$ ipython --no-banner

In [1]: import numpy as np

In [2]: import numpy.linalg as la

In [3]: np.set_printoptions(precision=2, suppress=True, linewidth=120)

In [4]: m1 = np.load("m.npy")

In [5]: m1
Out[5]: 
array([[ 1.,  3.,  3., -2.],
       [ 0.,  0.,  3.,  2.],
       [ 2.,  1.,  2., -3.],
       [ 0.,  0.,  0.,  2.]])

In [6]: rng = np.random.default_rng(2884)

In [7]: labels = rng.permutation(4)

In [8]: other = m1[:, labels] * rng.choice([-1, 1], 4)

In [9]: other
Out[9]: 
array([[ 3.,  3., -2.,  1.],
       [ 0.,  3.,  2.,  0.],
       [ 1.,  2., -3.,  2.],
       [ 0.,  0.,  2.,  0.]])

In [10]: left, _, VT = la.svd(m1.T @ other)

In [11]: np.round(la.lstsq(m1, other)[0], 2) + 0
Out[11]: 
array([[0., 0., 0., 1.],
       [1., 0., 0., 0.],
       [0., 1., 0., 0.],
       [0., 0., 1., 0.]])

In [12]: other = m1 + rng.integers(-2, 3, (4, 2)) @ rng.integers(-2, 3, (2, 4))

In [13]: other
Out[13]: 
array([[ 3.,  1.,  3., -3.],
       [ 0.,  0.,  1.,  2.],
       [-2.,  5., -2., -1.],
       [ 0.,  0., -2.,  2.]])

In [14]: np.abs(other - m1).sum(axis=1)
Out[14]: array([ 5.,  2., 14.,  2.])

In [15]: la.matrix_rank(other - m1, tol=1e-8)
Out[15]: np.int64(2)

In [16]: other - m1
Out[16]: 
array([[ 2., -2.,  0., -1.],
       [ 0.,  0., -2.,  0.],
       [-4.,  4., -4.,  2.],
       [ 0.,  0., -2.,  0.]])

In [17]: vec = np.array([1, 3, 0, 1])

In [18]: h = np.maximum(m1 @ vec, 0)

In [19]: np.flatnonzero(h > 1e-9)
Out[19]: array([0, 1, 2, 3])

In [20]: np.maximum(m1 @ vec, 0) - np.maximum(-m1 @ vec, 0)
Out[20]: array([8., 2., 2., 2.])

In [21]: other = m1 / la.norm(m1, axis=1, keepdims=True)

In [22]: G = other @ other.T

In [23]: la.norm(other, axis=1)
Out[23]: array([1., 1., 1., 1.])

In [24]: W0 = np.load("a.npy")

In [25]: W0
Out[25]: 
array([[10,  1,  8],
       [ 1,  5,  6],
       [ 8,  6, 16]])

In [26]: ev, V = la.eigh(W0)

In [27]: np.abs(V[:, -1]).round(6).argmax()
Out[27]: np.int64(2)

In [28]: np.abs(V[:, -1])
Out[28]: array([0.51, 0.29, 0.81])

In [29]: ev
Out[29]: array([ 1.34,  6.42, 23.24])

In [30]: V @ np.diag(ev) @ V.T
Out[30]: 
array([[10.,  1.,  8.],
       [ 1.,  5.,  6.],
       [ 8.,  6., 16.]])

In [31]: (ev > 1e-8).sum(), (ev < -1e-8).sum()
Out[31]: (np.int64(3), np.int64(0))

In [32]: F = np.loadtxt("x.csv", delimiter=",")

In [33]: F
Out[33]: 
array([[ 1.27, -0.37, -1.58],
       [-0.15,  2.52,  0.89],
       [ 0.17,  0.74, -0.43],
       [-0.98,  0.42, -0.56],
       [ 0.45, -0.81,  1.05]])

In [34]: vec = np.array([-2, -1, 1])

In [35]: y = F @ vec

In [36]: la.solve(F.T @ F, F.T @ y)
Out[36]: array([-2., -1.,  1.])

In [37]: la.solve(F, y)
LinAlgError: Last 2 dimensions of the array must be square


In [38]: y = y + 0.3 * rng.normal(size=5)

In [39]: y
Out[39]: array([-4.46, -1.21, -1.09,  1.5 ,  1.15])

In [40]: b, *_ = la.lstsq(F, y)

In [41]: [round(float(la.norm(la.solve(F.T @ F + lam * np.eye(3), F.T @ y))), 2) for lam in (0, 1, 10, 100)]
Out[41]: [2.81, 2.1, 0.7, 0.09]

In [42]: b
Out[42]: array([-2.4 , -0.97,  1.09])

In [43]: np.round(F.T @ (y - F @ b), 2) + 0
Out[43]: array([0., 0., 0.])

In [44]: def softmax(z):
    ...:     e = np.exp(z - z.max(axis=-1, keepdims=True))
    ...:     return e / e.sum(axis=-1, keepdims=True)
    ...: 

In [45]: np.round(softmax(10 * F[0]), 2) + 0
Out[45]: array([1., 0., 0.])

In [46]: softmax(F[0])
Out[46]: array([0.8 , 0.15, 0.05])

In [47]: scores = F @ F.T / np.sqrt(3)

In [48]: np.round(softmax(scores + np.triu(np.full(scores.shape, -np.inf), 1)), 2) + 0
Out[48]: 
array([[1.  , 0.  , 0.  , 0.  , 0.  ],
       [0.  , 1.  , 0.  , 0.  , 0.  ],
       [0.27, 0.44, 0.29, 0.  , 0.  ],
       [0.13, 0.26, 0.22, 0.4 , 0.  ],
       [0.12, 0.1 , 0.11, 0.09, 0.59]])

In [49]: vec = np.array([8, 7, 8])

In [50]: y = F @ vec

In [51]: b, lr = np.zeros(3), 1 / la.norm(F, 2) ** 2

In [52]: for i in range(3):
    ...:     b -= lr * F.T @ (F @ b - y)
    ...:     if i % 1 == 0: print(i, round(la.norm(F @ b - y), 2))
    ...: 
0 12.66
1 9.55
2 7.24

In [53]: b
Out[53]: array([3.47, 6.31, 6.2 ])

In [54]: ang = np.radians(90)

In [55]: r_ = np.eye(3)

In [56]: r_[0, 0] = r_[2, 2] = np.cos(ang)

In [57]: r_[0, 2], r_[2, 0] = -np.sin(ang), np.sin(ang)

In [58]: r_.round(2) + 0
Out[58]: 
array([[ 0.,  0., -1.],
       [ 0.,  1.,  0.],
       [ 1.,  0.,  0.]])

In [59]: other = F @ r_.T

In [60]: np.allclose(la.norm(F, axis=1), la.norm(other, axis=1))
Out[60]: True

In [61]: la.svd(F, compute_uv=False), la.svd(other, compute_uv=False)
Out[61]: (array([3.  , 2.11, 1.47]), array([3.  , 2.11, 1.47]))

In [62]: round(float(la.det(r_)), 2), np.trace(r_)
Out[62]: (1.0, np.float64(1.0))

In [63]: np.abs(other - F).max(axis=0)
Out[63]: array([1.54, 0.  , 2.85])

In [64]: P = F @ la.solve(F.T @ F, F.T)

In [65]: P @ F[:, 1]
Out[65]: array([-0.37,  2.52,  0.74,  0.42, -0.81])

In [66]: np.round(la.eigvalsh(P), 2) + 0
Out[66]: array([0., 0., 1., 1., 1.])

In [67]: np.diag(P)
Out[67]: array([0.85, 0.92, 0.16, 0.56, 0.51])

In [68]: M = np.loadtxt("data.csv", delimiter=",")

In [69]: M
Out[69]: 
array([[19.88, 29.06, 24.92, 35.13, 38.11],
       [31.1 , 28.02, 23.95, 55.  , 54.98],
       [29.03, 33.  , 28.03, 48.  , 51.  ],
       [12.  , 12.06,  8.94, 32.9 , 27.04],
       [19.06,  8.93,  8.04, 32.14, 31.1 ],
       [41.97, 44.18, 23.02, 56.99, 54.95]])

In [70]: round(float(la.norm(M, 2) / la.norm(M)), 2)
Out[70]: 0.99

In [71]: np.argsort(-la.norm(M, axis=0).round(6), kind="stable")[:3]
Out[71]: array([3, 4, 1])

In [72]: [round(float(x), 2) for x in la.svd(M, compute_uv=False)[:3]]
Out[72]: [187.7, 18.2, 12.36]

In [73]: u, v = M[0], M[4]

In [74]: round(float(u @ u), 2)
Out[74]: 4547.19

In [75]: pr = (u @ v) / (u @ u) * u

In [76]: (v - pr) @ u
Out[76]: np.float64(0.0)

In [77]: round(float(la.norm(u + v) ** 2 + la.norm(u - v) ** 2), 2)
Out[77]: 14110.11

In [78]: v - pr
Out[78]: array([  5.27, -11.22,  -9.24,   7.78,   4.67])

In [79]: A = np.load("sample15.npy")

In [80]: A
Out[80]: 
array([[-2,  0,  0],
       [ 0,  0, -2],
       [ 0,  3,  0]])

In [81]: W1 = np.array([[8, 1], [0, 7], [5, 2]])

In [82]: b = np.array([2, 2])

In [83]: act = np.maximum(A @ W1 + b, 0)

In [84]: act
Out[84]: 
array([[ 0,  0],
       [ 0,  0],
       [ 2, 23]])

In [85]: la.matrix_rank(act)
Out[85]: np.int64(1)

In [86]: (act > 0).astype(int)
Out[86]: 
array([[0, 0],
       [0, 0],
       [1, 1]])

In [87]: (act > 0).mean(axis=0)
Out[87]: array([0.33, 0.33])

In [88]: cent = np.array([[-2, -1, 0], [1, 0, 1]])

In [89]: (act @ cent).round(6).argmax(axis=1)
Out[89]: array([0, 0, 2])

In [90]: W1 @ cent
Out[90]: 
array([[-15,  -8,   1],
       [  7,   0,   7],
       [ -8,  -5,   2]])

In [91]: act @ cent
Out[91]: 
array([[ 0,  0,  0],
       [ 0,  0,  0],
       [19, -2, 23]])

In [92]: A.sum(axis=0)
Out[92]: array([-2,  3, -2])

In [93]: np.unravel_index(np.abs(A).argmax(), A.shape)
Out[93]: (np.int64(2), np.int64(1))

In [94]: np.diff(A, axis=0)
Out[94]: 
array([[ 2,  0, -2],
       [ 0,  3,  2]])

In [95]: np.zeros(3, 3)
TypeError: Cannot interpret '3' as a data type


In [96]: A.mean(axis=0)
Out[96]: array([-0.67,  1.  , -0.67])

In [97]: la.rank(A)
AttributeError: module 'numpy.linalg' has no attribute 'rank'


In [98]: X = np.load("layer3.npy")

In [99]: X
Out[99]: 
array([[0, 1, 1, 0, 1],
       [1, 0, 1, 0, 1],
       [1, 1, 0, 0, 1],
       [0, 0, 0, 0, 0],
       [1, 1, 1, 0, 0]])

In [100]: W1 = np.array([[0, 0, 1, 3], [0, 2, 0, 3], [2, 2, 2, 0], [1, 1, 0, 3], [3, 2, 3, 2]])

In [101]: b = np.array([6, 5, 4, -2])

In [102]: act = np.maximum(X @ W1 + b, 0)

In [103]: la.matrix_rank(act)
Out[103]: np.int64(4)

In [104]: (act > 0).mean(axis=0)
Out[104]: array([1. , 1. , 1. , 0.8])

In [105]: cent = np.array([[0, 3, 7], [5, 8, 2], [5, 0, 7], [2, 6, 6]])

In [106]: act @ cent
Out[106]: 
array([[106, 139, 180],
       [101, 123, 183],
       [ 97, 135, 173],
       [ 45,  58,  80],
       [ 88, 120, 147]])

In [107]: (act @ cent).round(6).argmax(axis=1)
Out[107]: array([2, 2, 2, 2, 2])

In [108]: W1 @ cent
Out[108]: 
array([[11, 18, 25],
       [16, 34, 22],
       [20, 22, 32],
       [11, 29, 27],
       [29, 37, 58]])

In [109]: np.round(la.det(X), 2)
Out[109]: np.float64(0.0)

In [110]: X @ X
Out[110]: 
array([[3, 2, 2, 0, 2],
       [2, 3, 2, 0, 2],
       [2, 2, 3, 0, 2],
       [0, 0, 0, 0, 0],
       [2, 2, 2, 0, 3]])

In [111]: np.sort(la.eigvals(X).real)
Out[111]: array([-1., -1., -1.,  0.,  3.])

In [112]: [round(float(la.det(X[:i, :i])), 2) + 0 for i in range(1, 6)]
Out[112]: [0.0, -1.0, 2.0, 0.0, 0.0]

In [113]: np.all(la.eigvalsh(X) > 0)
Out[113]: np.False_

In [114]: np.round(la.eigvalsh(X).min(), 2)
Out[114]: np.float64(-1.0)

In [115]: data = np.array([[-1.07, 1.5, -2.05],
     ...:     [-3.74, -6.54, -2.05],
     ...:     [-0.05, 6.18, -1.78],
     ...:     [1.42, 4.27, -2.83],
     ...:     [-4.28, -0.88, -0.84],
     ...:     [-3.26, -0.15, -1.23],
     ...:     [1.45, 1.38, -3.33],
     ...:     [2.76, 0.55, -4.12],
     ...:     [-0.41, 0.33, -2.57],
     ...:     [-7.22, -13.25, -1.43],
     ...:     [-3.57, -5.27, -1.92],
     ...:     [-3.31, -4.09, -1.86],
     ...:     [3.16, 5.97, -3.42],
     ...:     [0.37, 0.26, -2.98],
     ...:     [0.74, 1.18, -3.01],
     ...:     [-5.82, 2.11, 0.43],
     ...:     [-3.6, -2.88, -1.52],
     ...:     [-6.31, -10.68, -1.46],
     ...:     [-2.84, -3.65, -2.02],
     ...:     [-2.31, -8.24, -3.05],
     ...:     [3.69, -0.04, -4.69]])

In [116]: other = np.c_[data[:, :1] @ np.array([[3]]), np.array([-2, 1, -2, -1, -3, 3, 3, 3, 1, 1, 1, 1, 3, 0, -2, 3, -1, -2, 2, -3, 0])]

In [117]: other
Out[117]: 
array([[ -3.21,  -2.  ],
       [-11.22,   1.  ],
       [ -0.15,  -2.  ],
       [  4.26,  -1.  ],
       [-12.84,  -3.  ],
       [ -9.78,   3.  ],
       [  4.35,   3.  ],
       [  8.28,   3.  ],
       [ -1.23,   1.  ],
       [-21.66,   1.  ],
       [-10.71,   1.  ],
       [ -9.93,   1.  ],
       [  9.48,   3.  ],
       [  1.11,   0.  ],
       [  2.22,  -2.  ],
       [-17.46,   3.  ],
       [-10.8 ,  -1.  ],
       [-18.93,  -2.  ],
       [ -8.52,   2.  ],
       [ -6.93,  -3.  ],
       [ 11.07,   0.  ]])

In [118]: la.norm(la.qr(data)[0].T @ other, axis=0) ** 2 / ((other ** 2).sum(axis=0) + 1e-12)
Out[118]: array([1.  , 0.04])

In [119]: np.round(la.norm(other - data @ la.lstsq(data, other)[0], axis=0), 2) + 0
Out[119]: array([0.  , 9.29])

In [120]: other.shape
Out[120]: (21, 2)

In [121]: la.svd(other, compute_uv=False)
Out[121]: array([48.02,  9.48])

In [122]: np.abs(other).max()
Out[122]: np.float64(21.66)

In [123]: la.rank(other)
AttributeError: module 'numpy.linalg' has no attribute 'rank'


In [124]: other.mean(axis=0)
Out[124]: array([-4.89,  0.29])

In [125]: np.unravel_index(np.abs(other).argmax(), other.shape)
Out[125]: (np.int64(9), np.int64(0))

In [126]: np.zeros(21, 2)
TypeError: Cannot interpret '2' as a data type


In [127]: other[:, 2]
IndexError: index 2 is out of bounds for axis 1 with size 2


In [128]: mat = np.load("mat.npy")

In [129]: mat
Out[129]: 
array([[ 0,  4,  0,  0,  0],
       [ 0,  0,  0,  0,  0],
       [ 0,  0,  1,  0,  0],
       [ 5,  0,  0,  0,  0],
       [ 0,  0,  0,  0, -5]])

In [130]: la.pinv(mat)
Out[130]: 
array([[ 0.  ,  0.  ,  0.  ,  0.2 ,  0.  ],
       [ 0.25,  0.  ,  0.  ,  0.  ,  0.  ],
       [ 0.  ,  0.  ,  1.  ,  0.  ,  0.  ],
       [ 0.  ,  0.  ,  0.  ,  0.  ,  0.  ],
       [ 0.  ,  0.  ,  0.  ,  0.  , -0.2 ]])

In [131]: la.svd(mat, compute_uv=False)
Out[131]: array([5., 5., 4., 1., 0.])

In [132]: mat.T @ mat
Out[132]: 
array([[25,  0,  0,  0,  0],
       [ 0, 16,  0,  0,  0],
       [ 0,  0,  1,  0,  0],
       [ 0,  0,  0,  0,  0],
       [ 0,  0,  0,  0, 25]])
